$ python -q
>>> import numpy as np
>>> import numpy.linalg as la
>>> np.set_printoptions(precision=2, suppress=True, linewidth=120)
>>> F = np.array([[4.0, -3.0, -2.0], [10.0, -7.0, -4.0], [10.0, 1.0, -12.0]])
>>> F
array([[  4.,  -3.,  -2.],
       [ 10.,  -7.,  -4.],
       [ 10.,   1., -12.]])
>>> q, V = la.qr(F[:, :2])[0], la.qr(F[:, 2:])[0]
>>> sv = la.svd(q.T @ V, compute_uv=False)
>>> sv
array([1.])
>>> np.degrees(np.arccos(sv.clip(0, 1)))
array([2.47])
>>> w, V = la.eig(F)
>>> np.round(F @ V[:, 0] - w[0] * V[:, 0], 2) + 0
array([0., 0., 0.])
>>> np.sort(la.eigvals(F.T))
array([-8., -6., -1.])
>>> w
array([-1., -6., -8.])
>>> rng = np.random.default_rng(8743)
>>> J = np.eye(6, dtype=int)[rng.permutation(6)] * np.array([0, 0, 2, 2, 2, 2])
>>> J
array([[0, 0, 0, 0, 0, 2],
       [0, 0, 0, 0, 0, 0],
       [0, 0, 0, 0, 2, 0],
       [0, 0, 0, 2, 0, 0],
       [0, 0, 2, 0, 0, 0],
       [0, 0, 0, 0, 0, 0]])
>>> # columns 0 and 1 are equal
>>> np.argsort(-la.norm(J, axis=0).round(6), kind="stable")[:3]
array([2, 3, 4])
>>> J @ J
array([[0, 0, 0, 0, 0, 0],
       [0, 0, 0, 0, 0, 0],
       [0, 0, 4, 0, 0, 0],
       [0, 0, 0, 4, 0, 0],
       [0, 0, 0, 0, 4, 0],
       [0, 0, 0, 0, 0, 0]])
>>> np.flatnonzero(la.matrix_power((J != 0) + (J.T != 0) + np.eye(6), 6)[0])
array([0, 5])
>>> np.sort(la.eigvals(J).real)
array([-2.,  0.,  0.,  0.,  2.,  2.])
>>> rk = la.matrix_rank(J)
>>> rk
np.int64(4)
>>> ns = la.svd(J)[2][rk:].T
>>> [int(la.matrix_rank(np.delete(J, i, axis=0))) for i in range(6)]
[3, 4, 3, 3, 3, 4]
>>> [int(la.matrix_rank(J[:i])) for i in range(1, len(J) + 1)]
[1, 1, 2, 3, 4, 4]
>>> feats = np.loadtxt("run16.csv", delimiter=",")
>>> feats
array([[ 9., -5.,  0.,  0.],
       [-1., -6.,  0.,  0.],
       [ 0.,  0.,  4.,  3.],
       [ 0.,  0.,  7., -1.]])
>>> q, Rm = la.qr(feats)
>>> Rm
array([[-9.06,  4.31,  0.  ,  0.  ],
       [ 0.  , -6.52,  0.  ,  0.  ],
       [ 0.  ,  0.  , -8.06, -0.62],
       [ 0.  ,  0.  ,  0.  , -3.1 ]])
>>> q @ Rm
array([[ 9., -5.,  0.,  0.],
       [-1., -6.,  0.,  0.],
       [ 0.,  0.,  4.,  3.],
       [ 0.,  0.,  7., -1.]])
>>> q
array([[-0.99,  0.11,  0.  ,  0.  ],
       [ 0.11,  0.99,  0.  ,  0.  ],
       [-0.  , -0.  , -0.5 , -0.87],
       [-0.  , -0.  , -0.87,  0.5 ]])
>>> np.abs(np.diag(Rm))
array([9.06, 6.52, 8.06, 3.1 ])
>>> q.shape, Rm.shape
((4, 4), (4, 4))
